% ipython --no-banner

In [1]: import numpy as np

In [2]: np.set_printoptions(suppress=True, linewidth=140)

In [3]: E = np.array([[-0.17, -0.05, -0.12, -0.17],
   ...:     [-0.18, -0.45, 0.87, 0.57],
   ...:     [0.16, -0.35, 1.11, 0.91],
   ...:     [1.02, -0.6, 2.98, 2.72],
   ...:     [0.83, -0.1, 1.45, 1.48],
   ...:     [-0.22, -0.25, 0.31, 0.13],
   ...:     [0.2, 0.35, -0.59, -0.35],
   ...:     [-0.26, -0.5, 0.88, 0.54],
   ...:     [-0.4, 0.2, -1.08, -1.0],
   ...:     [2.16, 0.9, 0.86, 1.66],
   ...:     [1.06, 0.55, 0.15, 0.61]])

In [4]: print(E)
[[-0.17 -0.05 -0.12 -0.17]
 [-0.18 -0.45  0.87  0.57]
 [ 0.16 -0.35  1.11  0.91]
 [ 1.02 -0.6   2.98  2.72]
 [ 0.83 -0.1   1.45  1.48]
 [-0.22 -0.25  0.31  0.13]
 [ 0.2   0.35 -0.59 -0.35]
 [-0.26 -0.5   0.88  0.54]
 [-0.4   0.2  -1.08 -1.  ]
 [ 2.16  0.9   0.86  1.66]
 [ 1.06  0.55  0.15  0.61]]

In [5]: U, sv, VT = np.linalg.svd(E)

In [6]: vecs = VT[:(sv > 1e-8).sum()]

In [7]: rng = np.random.default_rng(704)

In [8]: x = E[3] + 4 * E[2] + rng.integers(2) * np.eye(4)[3]

In [9]: print(x.round(2))
[ 1.66 -2.    7.42  7.36]

In [10]: print(np.linalg.matrix_rank(np.vstack([E, x])))
3

In [11]: print(np.round(np.diag(vecs.T @ vecs), 2))
[0.65 0.33 0.58 0.44]

In [12]: U, sv, VT = np.linalg.svd(E)

In [13]: print(np.argmax(sv[:-1] / (sv[1:] + 1e-6)) + 1)
2

In [14]: Y = U[:, :2] @ np.diag(sv[:2]) @ VT[:2]

In [15]: print(np.linalg.matrix_rank(Y))
2

In [16]: print(Y.round(2))
[[-0.17 -0.05 -0.12 -0.17]
 [-0.18 -0.45  0.87  0.57]
 [ 0.16 -0.35  1.11  0.91]
 [ 1.02 -0.6   2.98  2.72]
 [ 0.83 -0.1   1.45  1.48]
 [-0.22 -0.25  0.31  0.13]
 [ 0.2   0.35 -0.59 -0.35]
 [-0.26 -0.5   0.88  0.54]
 [-0.4   0.2  -1.08 -1.  ]
 [ 2.16  0.9   0.86  1.66]
 [ 1.06  0.55  0.15  0.61]]

In [17]: print(np.round(np.abs(E - Y).max(), 2))
0.0

In [18]: print(round(float(np.linalg.norm(E - Y, 2)), 2), round(sv[2], 2))
0.0 0.0

In [19]: print(np.linalg.matrix_rank(E, rtol=0.05))
2

In [20]: mat = np.loadtxt("mat.csv", delimiter=",")

In [21]: print(mat)
[[1. 0. 0. 0. 0. 0.]
 [0. 0. 1. 0. 0. 0.]
 [0. 0. 0. 0. 0. 1.]
 [0. 1. 0. 0. 0. 0.]
 [0. 0. 0. 1. 0. 0.]
 [0. 0. 0. 0. 1. 0.]]

In [22]: print(mat.sum(axis=1))
[1. 1. 1. 1. 1. 1.]

In [23]: pr = np.eye(6)[0]

In [24]: for _ in range(3):
    ...:     pr = pr @ mat
    ...:     print(pr.round(2))
    ...: 
[1. 0. 0. 0. 0. 0.]
[1. 0. 0. 0. 0. 0.]
[1. 0. 0. 0. 0. 0.]

In [25]: cov = mat.T @ mat

In [26]: print(np.trace(cov), (mat ** 2).sum())
6.0 6.0

In [27]: print(np.round(np.linalg.svd(mat, compute_uv=False) ** 2, 2))
[1. 1. 1. 1. 1. 1.]

In [28]: print(cov)
[[1. 0. 0. 0. 0. 0.]
 [0. 1. 0. 0. 0. 0.]
 [0. 0. 1. 0. 0. 0.]
 [0. 0. 0. 1. 0. 0.]
 [0. 0. 0. 0. 1. 0.]
 [0. 0. 0. 0. 0. 1.]]

In [29]: print(np.diag(cov))
[1. 1. 1. 1. 1. 1.]

In [30]: lab = rng.permutation(6)

In [31]: print(lab)
[4 5 0 1 3 2]

In [32]: Y = mat[lab][:, lab]

In [33]: print(Y)
[[0. 0. 0. 0. 1. 0.]
 [1. 0. 0. 0. 0. 0.]
 [0. 0. 1. 0. 0. 0.]
 [0. 0. 0. 0. 0. 1.]
 [0. 0. 0. 1. 0. 0.]
 [0. 1. 0. 0. 0. 0.]]

In [34]: print(np.trace(Y))
1.0

In [35]: print(np.allclose(Y, mat))
False

In [36]: print(np.diag(Y))
[0. 0. 1. 0. 0. 0.]

In [37]: print(round(float(np.linalg.det(Y)), 2), round(np.linalg.det(mat[lab]), 2))
1.0 -1.0

In [38]: F = np.eye(3, dtype=int)[rng.permutation(3)] * np.array([3, 3, -3])

In [39]: print(F)
[[ 0  3  0]
 [ 0  0 -3]
 [ 3  0  0]]

In [40]: lab = rng.permutation(3)

In [41]: print(lab)
[0 2 1]

In [42]: Y = F[lab][:, lab]

In [43]: print(np.round(np.sort(np.abs(np.linalg.eigvals(Y))), 2))
[3. 3. 3.]

In [44]: print(np.diag(Y))
[0 0 0]

In [45]: print(np.allclose(Y, F))
False

In [46]: print(Y)
[[ 0  0  3]
 [ 3  0  0]
 [ 0 -3  0]]

In [47]: print(np.trace(Y))
0

In [48]: M = np.load("dump.npy")

In [49]: print(M.round(2))
[[-0.46 -8.53 -5.2 ]
 [-3.88 -4.25  8.18]
 [-2.05 -9.69 -1.42]
 [-3.48 -8.64  3.62]
 [-3.66 -2.3   9.02]
 [-0.93  6.37  7.65]
 [-3.92 -4.95  7.76]
 [-3.9  -4.55  8.  ]
 [-2.97  0.95  9.5 ]
 [ 2.86  9.52 -1.12]
 [-0.46 -8.53 -5.19]
 [-0.44  7.25  6.87]
 [-0.29 -8.32 -5.54]
 [-3.77 -7.63  5.25]
 [-0.04  7.87  6.17]
 [ 0.43 -7.27 -6.85]
 [-1.97 -9.67 -1.62]
 [ 0.9  -6.43 -7.61]
 [-3.93 -5.25  7.55]
 [ 3.8   7.48 -5.44]
 [-3.58 -8.38  4.11]
 [ 3.66  2.28 -9.02]
 [ 2.36  9.7   0.5 ]
 [-3.57 -1.77  9.17]
 [ 2.26  9.71  0.8 ]
 [-3.39 -0.83  9.37]
 [ 3.49  1.32 -9.28]
 [ 3.91  4.8  -7.85]
 [ 3.28  0.31 -9.44]
 [ 3.37  0.7  -9.39]
 [-1.7  -9.57 -2.34]
 [ 2.7  -1.91 -9.44]
 [-3.78 -3.18  8.7 ]
 [ 0.44 -7.25 -6.88]
 [-0.12  7.75  6.32]
 [-3.8  -3.39  8.6 ]
 [-2.69  1.96  9.43]]

In [50]: print(np.linalg.lstsq(M[:-1].T, M[-1])[2])
2

In [51]: print(np.round(M @ np.linalg.pinv(M) @ M, 2))
[[-0.46 -8.53 -5.2 ]
 [-3.88 -4.25  8.18]
 [-2.05 -9.69 -1.42]
 [-3.48 -8.64  3.62]
 [-3.66 -2.3   9.02]
 [-0.93  6.37  7.65]
 [-3.92 -4.95  7.76]
 [-3.9  -4.55  8.  ]
 [-2.97  0.95  9.5 ]
 [ 2.86  9.52 -1.12]
 [-0.46 -8.53 -5.19]
 [-0.44  7.25  6.87]
 [-0.29 -8.32 -5.54]
 [-3.77 -7.63  5.25]
 [-0.04  7.87  6.17]
 [ 0.43 -7.27 -6.85]
 [-1.97 -9.67 -1.62]
 [ 0.9  -6.43 -7.61]
 [-3.93 -5.25  7.55]
 [ 3.8   7.48 -5.44]
 [-3.58 -8.38  4.11]
 [ 3.66  2.28 -9.02]
 [ 2.36  9.7   0.5 ]
 [-3.57 -1.77  9.17]
 [ 2.26  9.71  0.8 ]
 [-3.39 -0.83  9.37]
 [ 3.49  1.32 -9.28]
 [ 3.91  4.8  -7.85]
 [ 3.28  0.31 -9.44]
 [ 3.37  0.7  -9.39]
 [-1.7  -9.57 -2.34]
 [ 2.7  -1.91 -9.44]
 [-3.78 -3.18  8.7 ]
 [ 0.44 -7.25 -6.88]
 [-0.12  7.75  6.32]
 [-3.8  -3.39  8.6 ]
 [-2.69  1.96  9.43]]

In [52]: print(np.abs(np.diag(np.linalg.qr(M)[1])) > 1e-9)
[ True  True False]

In [53]: print(np.round(np.trace(np.linalg.pinv(M) @ M), 2))
2.0

In [54]: cov = np.cov(M, rowvar=False)

In [55]: print(np.round(np.linalg.eigvalsh(cov)[::-1], 2) + 0)
[55.89 43.38  0.  ]

In [56]: print(np.round(np.median(M, axis=0), 2))
[-0.46 -2.3   0.8 ]

In [57]: print(round(np.corrcoef(M[:, 1], M[:, 0])[0, 1], 2))
0.52

In [58]: print(cov.round(2))
[[  7.85   9.27 -16.03]
 [  9.27  40.96   4.16]
 [-16.03   4.16  50.45]]

In [59]: print(np.round(np.polyfit(M[:, 1], M[:, 0], 1), 2))
[ 0.23 -0.35]

In [60]: X = np.loadtxt("sample10.csv", delimiter=",")

In [61]: print(X)
[[ 0.  0.  0. -2.  2. -1.  0.]
 [ 0.  0.  0.  1.  1. -1.  2.]
 [ 0.  0.  0.  0.  0.  1.  3.]
 [-2.  1.  0.  0.  0.  0.  0.]
 [ 2.  1.  0.  0.  0.  0.  0.]
 [-1. -1.  1.  0.  0.  0.  0.]
 [ 0.  2.  3.  0.  0.  0.  0.]]

In [62]: U, sv, VT = np.linalg.svd(X)

In [63]: vecs = VT[:(sv > 1e-8).sum()]

In [64]: x = X[5] + 5 * X[3] + rng.integers(2) * np.eye(7)[0]

In [65]: print(x)
[-11.   4.   1.   0.   0.   0.   0.]

In [66]: print(np.round(vecs.T @ vecs, 2) + 0)
[[ 1.    0.    0.    0.    0.    0.    0.  ]
 [ 0.    1.    0.    0.    0.    0.    0.  ]
 [ 0.    0.    1.    0.    0.    0.    0.  ]
 [ 0.    0.    0.    0.87 -0.24 -0.22  0.07]
 [ 0.    0.    0.   -0.24  0.55 -0.41  0.14]
 [ 0.    0.    0.   -0.22 -0.41  0.62  0.13]
 [ 0.    0.    0.    0.07  0.14  0.13  0.96]]

In [67]: print(np.allclose(vecs.T @ vecs @ x, x))
True

In [68]: U, sv, VT = np.linalg.svd(X)

In [69]: print(np.argmax(sv[:-1] / (sv[1:] + 1e-6)) + 1)
6

In [70]: print(sv.round(2) + 0)
[3.71 3.71 3.05 3.05 1.72 1.72 0.  ]

In [71]: Y = U[:, :6] @ np.diag(sv[:6]) @ VT[:6]

In [72]: print(round(np.abs(X - Y).max(), 2))
0.0

In [73]: print(np.linalg.matrix_rank(X, rtol=0.05))
6

In [74]: print(np.linalg.matrix_rank(Y))
6

In [75]: print(Y.round(2) + 0)
[[ 0.  0.  0. -2.  2. -1.  0.]
 [ 0.  0.  0.  1.  1. -1.  2.]
 [ 0.  0.  0.  0.  0.  1.  3.]
 [-2.  1.  0.  0.  0.  0.  0.]
 [ 2.  1.  0.  0.  0.  0.  0.]
 [-1. -1.  1.  0.  0.  0.  0.]
 [ 0.  2.  3.  0.  0.  0.  0.]]

In [76]: w, vecs = np.linalg.eigh(X)

In [77]: x = np.array([9, 1, 2, 5, 0, 4, 4])

In [78]: print(round(float(x @ X @ x / (x @ x)), 2), round(float(w[0]), 2), round(float(w[-1]), 2))
-1.19 -3.71 3.71

In [79]: print(np.round(vecs * np.maximum(w, 0) @ vecs.T, 2) + 0)
[[ 1.49  0.11 -0.1  -1.    1.   -0.5   0.  ]
 [ 0.11  1.24  0.46  0.5   0.5  -0.5   1.  ]
 [-0.1   0.46  1.51  0.    0.    0.5   1.5 ]
 [-1.    0.5   0.    1.   -0.45 -0.02  0.23]
 [ 1.    0.5   0.   -0.45  0.83 -0.54  0.27]
 [-0.5  -0.5   0.5  -0.02 -0.54  0.65  0.17]
 [ 0.    1.    1.5   0.23  0.27  0.17  1.76]]

In [80]: print(np.abs(X).sum(axis=1).max(), np.round(np.abs(w).max(), 2))
5.0 3.71

In [81]: print((np.sign(vecs[:, -1].round(6)) == np.sign(vecs[0, -1].round(6))).astype(int))
[1 0 0 0 0 0 0]

In [82]: feats = np.array([[-0.6, 1.8, 1.5, -0.6],
    ...:     [1.1, 1.3, -0.8, -1.3],
    ...:     [0.7, 0.6, 0.2, 1.0],
    ...:     [-2.7, -0.4, 0.1, -1.5],
    ...:     [-1.0, 0.9, -0.6, 0.6]])

In [83]: feats[:, 3] *= 20

In [84]: print(feats)
[[ -0.6   1.8   1.5 -12. ]
 [  1.1   1.3  -0.8 -26. ]
 [  0.7   0.6   0.2  20. ]
 [ -2.7  -0.4   0.1 -30. ]
 [ -1.    0.9  -0.6  12. ]]

In [85]: proj = feats @ np.linalg.solve(feats.T @ feats, feats.T)

In [86]: print(np.trace(proj))
4.0

In [87]: print(np.allclose(proj @ proj, proj))
True

In [88]: print(np.round(proj @ feats[:, 0], 2))
[-0.6  1.1  0.7 -2.7 -1. ]

In [89]: print(np.round(np.linalg.eigvalsh(proj), 2) + 0)
[0. 1. 1. 1. 1.]

In [90]: print(np.linalg.matrix_rank(np.eye(5) - proj))
1

In [91]: W0 = np.loadtxt("data.csv", delimiter=",")

In [92]: print(W0.round(2))
[[  1.11  -5.24  -1.81  -3.35  -0.5   12.65  -9.03]
 [ -0.56  -4.17  -1.84  -0.61  -2.99   7.98  -5.89]
 [  0.4   -0.03  -2.61   2.56  -3.55   7.08  -5.76]
 [ -1.64  -3.52  -2.17   1.11   2.33   8.34  -8.06]
 [  0.75  -4.58  -2.03  -2.33  -2.21  10.85  -7.71]
 [ -3.27  -6.58   3.08  -0.31   1.38   6.33  -3.24]
 [ -1.41  -7.62   2.06  -3.21  -3.6    7.84  -3.01]
 [ -0.64  -7.24   0.24  -3.6   -1.89   9.93  -5.85]
 [ -4.07  -8.77   3.91  -1.71   3.84   7.31  -4.  ]
 [ -1.18  -8.23  -2.97  -4.05  -1.71   9.96  -8.06]
 [ -1.4   -7.94   5.09  -3.54  -3.15   7.96  -1.2 ]
 [  1.22  -5.68  -0.61  -3.9   -4.08  11.27  -6.35]
 [  1.06  -0.34  -2.71   1.59  -3.08   8.62  -6.76]
 [  0.44  -5.6   -1.14  -3.04  -1.74  11.04  -7.37]
 [ -5.01  -2.2   -2.67   5.81   3.4    2.34  -5.75]
 [ -0.74  -7.31   2.52  -3.57  -2.06   9.49  -4.04]
 [ -3.9   -5.87   5.57   1.03   1.51   4.66  -0.79]
 [ -1.96   1.3   -1.4    6.26  -0.34   3.68  -4.32]
 [ -1.75  -1.07  -5.31   3.68  -3.38   4.32  -6.24]
 [ -2.62  -6.82   0.63  -1.2   -3.26   5.61  -2.97]
 [  1.51  -3.88  -0.46  -2.39  -2.94  11.26  -6.62]
 [ -1.97  -9.84   1.06  -4.88   0.14  10.03  -6.02]
 [ -0.75  -5.86   1.18  -2.11  -3.58   8.07  -3.72]
 [  1.17  -6.41  -4.7   -4.58  -1.36  13.29 -10.99]
 [  0.71   0.07  -5.07   2.36  -2.37   8.34  -8.42]
 [  0.8   -4.62   1.97  -2.42  -4.93   9.28  -3.35]
 [ -1.37  -8.94   2.55  -4.57  -2.07   9.35  -3.95]
 [ -1.07  -6.7   -2.14  -2.63   3.65  11.74 -10.18]
 [ -0.89  -0.64  -5.07   3.26  -3.54   5.43  -6.58]
 [ -3.45   1.17   0.86   7.62  -4.    -0.76   0.62]
 [ -3.75  -7.19   6.27  -0.44  -1.85   4.02   1.12]]

In [93]: cov = np.cov(W0, rowvar=False)

In [94]: print(cov.shape)
(7, 7)

In [95]: print(np.round(W0.std(axis=0), 2))
[1.77 3.13 3.11 3.38 2.38 3.13 2.87]

In [96]: print(np.argsort(-W0.std(axis=0).round(6), kind="stable"))
[3 5 1 2 6 4 0]
